% ipython --no-banner

In [1]: import numpy as np

In [2]: from numpy import linalg as LA

In [3]: np.set_printoptions(suppress=True, linewidth=200)

In [4]: M = np.load("a.npy")

In [5]: M
Out[5]: 
array([[4., 1., 0., 0.],
       [0., 4., 1., 0.],
       [0., 0., 4., 1.],
       [0., 0., 0., 4.]])

In [6]: rng = np.random.default_rng(607)

In [7]: idx = rng.permutation(4)

In [8]: idx
Out[8]: array([3, 0, 1, 2])

In [9]: A2 = M[idx][:, idx]

In [10]: np.diag(A2)
Out[10]: array([4., 4., 4., 4.])

In [11]: np.allclose(A2, M)
Out[11]: False

In [12]: A2
Out[12]: 
array([[4., 0., 0., 0.],
       [0., 4., 1., 0.],
       [0., 0., 4., 1.],
       [1., 0., 0., 4.]])

In [13]: round(float(LA.det(A2)), 1), np.round(LA.det(M[idx]), 1)
Out[13]: (256.0, np.float64(-256.0))

In [14]: x0 = np.array([-3, -1, -6, 7])

In [15]: rhs = M @ x0

In [16]: coef, lr = np.zeros(4), 1 / LA.norm(M, 2) ** 2

In [17]: for i in range(12):
    ...:     coef -= lr * M.T @ (M @ coef - rhs)
    ...:     if i % 2 == 0: print(i, round(LA.norm(M @ coef - rhs), 1))
    ...: 
0 14.4
2 3.8
4 1.1
6 0.3
8 0.1
10 0.0

In [18]: round(LA.cond(M), 1)
Out[18]: np.float64(1.5)

In [19]: coef.round(1)
Out[19]: array([-3., -1., -6.,  7.])

In [20]: Q = M.astype(float).copy()

In [21]: for j in range(4):
    ...:     Q[:, j] -= Q[:, :j] @ (Q[:, :j].T @ Q[:, j])
    ...:     Q[:, j] /= LA.norm(Q[:, j])
    ...: 

In [22]: Q.T @ M
Out[22]: 
array([[4., 1., 0., 0.],
       [0., 4., 1., 0.],
       [0., 0., 4., 1.],
       [0., 0., 0., 4.]])

In [23]: A2 = np.array([[-2, 0], [2, -1]])

In [24]: W2 = np.kron(A2, M)

In [25]: W2
Out[25]: 
array([[-8., -2., -0., -0.,  0.,  0.,  0.,  0.],
       [-0., -8., -2., -0.,  0.,  0.,  0.,  0.],
       [-0., -0., -8., -2.,  0.,  0.,  0.,  0.],
       [-0., -0., -0., -8.,  0.,  0.,  0.,  0.],
       [ 8.,  2.,  0.,  0., -4., -1., -0., -0.],
       [ 0.,  8.,  2.,  0., -0., -4., -1., -0.],
       [ 0.,  0.,  8.,  2., -0., -0., -4., -1.],
       [ 0.,  0.,  0.,  8., -0., -0., -0., -4.]])

In [26]: A2 = M / LA.norm(M, axis=1, keepdims=True)

In [27]: C2 = A2 @ A2.T

In [28]: C2.round(1)
Out[28]: 
array([[1. , 0.2, 0. , 0. ],
       [0.2, 1. , 0.2, 0. ],
       [0. , 0.2, 1. , 0.2],
       [0. , 0. , 0.2, 1. ]])

In [29]: np.round(LA.norm(A2, axis=1), 1)
Out[29]: array([1., 1., 1., 1.])

In [30]: np.argwhere(np.triu(np.abs(C2) > 0.95, 1))
Out[30]: array([], shape=(0, 2), dtype=int64)

In [31]: data = np.load("out19.npy")

In [32]: data
Out[32]: 
array([[ 2, -1,  0,  0],
       [ 0,  0,  0,  0],
       [ 0,  0,  0,  0]])

In [33]: U, sigma, Vh = LA.svd(data)

In [34]: evecs = Vh[:(sigma > 1e-8).sum()]

In [35]: x0 = data[1] + 2 * data[0] + rng.integers(2) * np.eye(4)[0]

In [36]: x0
Out[36]: array([ 5., -2.,  0.,  0.])

In [37]: np.round(LA.norm(x0 - evecs.T @ evecs @ x0), 1)
Out[37]: np.float64(0.4)

In [38]: data.reshape(2, -1)
Out[38]: 
array([[ 2, -1,  0,  0,  0,  0],
       [ 0,  0,  0,  0,  0,  0]])

In [39]: data.reshape(-1, 2)
Out[39]: 
array([[ 2, -1],
       [ 0,  0],
       [ 0,  0],
       [ 0,  0],
       [ 0,  0],
       [ 0,  0]])

In [40]: data.reshape(3, 5)
Traceback (most recent call last):
  Cell In[40], line 1
    data.reshape(3, 5)
ValueError: cannot reshape array of size 12 into shape (3,5)


In [41]: T = data.reshape(3, 2, -1)

In [42]: T.sum(axis=1)
Out[42]: 
array([[ 2, -1],
       [ 0,  0],
       [ 0,  0]])

In [43]: np.einsum("ihd,jhd->hij", T, T).shape
Out[43]: (2, 3, 3)

In [44]: np.einsum("ihd,ihd->ih", T, T)
Out[44]: 
array([[5, 0],
       [0, 0],
       [0, 0]])

In [45]: T.transpose(1, 0, 2)
Out[45]: 
array([[[ 2, -1],
        [ 0,  0],
        [ 0,  0]],

       [[ 0,  0],
        [ 0,  0],
        [ 0,  0]]])
